% python3 -q
>>> import numpy as np
>>> np.set_printoptions(precision=1, suppress=True, linewidth=160, legacy="1.25")
>>> rnd = lambda a: np.round(a, 1) + 0
>>> feats = np.load("mat.npy")
>>> feats
array([[3, 0, 0, 0, 0, 0, 0],
       [0, 0, 0, 0, 0, 0, 2],
       [0, 0, 0, 2, 0, 0, 0],
       [0, 0, 0, 0, 0, 1, 0],
       [0, 1, 0, 0, 0, 0, 0],
       [0, 0, 1, 0, 0, 0, 0],
       [0, 0, 0, 0, 0, 0, 0]])
>>> rnd(np.abs(np.linalg.eigvals(feats)).max())
3.0
>>> feats @ feats
array([[9, 0, 0, 0, 0, 0, 0],
       [0, 0, 0, 0, 0, 0, 0],
       [0, 0, 0, 0, 0, 2, 0],
       [0, 0, 1, 0, 0, 0, 0],
       [0, 0, 0, 0, 0, 0, 2],
       [0, 0, 0, 2, 0, 0, 0],
       [0, 0, 0, 0, 0, 0, 0]])
>>> rnd(np.sort(np.abs(np.linalg.eigvals(feats))))
array([0. , 0. , 0. , 1.3, 1.3, 1.3, 3. ])
>>> np.linalg.matrix_power(feats, 3)
array([[27,  0,  0,  0,  0,  0,  0],
       [ 0,  0,  0,  0,  0,  0,  0],
       [ 0,  0,  2,  0,  0,  0,  0],
       [ 0,  0,  0,  2,  0,  0,  0],
       [ 0,  0,  0,  0,  0,  0,  0],
       [ 0,  0,  0,  0,  0,  2,  0],
       [ 0,  0,  0,  0,  0,  0,  0]])
>>> np.allclose(feats @ feats.T, feats.T @ feats)
False
>>> np.trace(feats)
3
>>> rnd(np.linalg.norm(feats, 2) / np.linalg.norm(feats))
0.7
>>> np.linalg.matrix_rank(feats, rtol=0.1)
6
>>> out = feats[0, 0] * feats[1:] - np.outer(feats[1:, 0], feats[0])
>>> out
array([[0, 0, 0, 0, 0, 0, 6],
       [0, 0, 0, 6, 0, 0, 0],
       [0, 0, 0, 0, 0, 3, 0],
       [0, 3, 0, 0, 0, 0, 0],
       [0, 0, 3, 0, 0, 0, 0],
       [0, 0, 0, 0, 0, 0, 0]])
>>> np.flatnonzero(~out.round(6).any(axis=1))
array([5])
>>> np.linalg.matrix_rank(out), np.linalg.matrix_rank(feats)
(5, 6)
>>> feats[:, 0] / feats[0, 0]
array([1., 0., 0., 0., 0., 0., 0.])
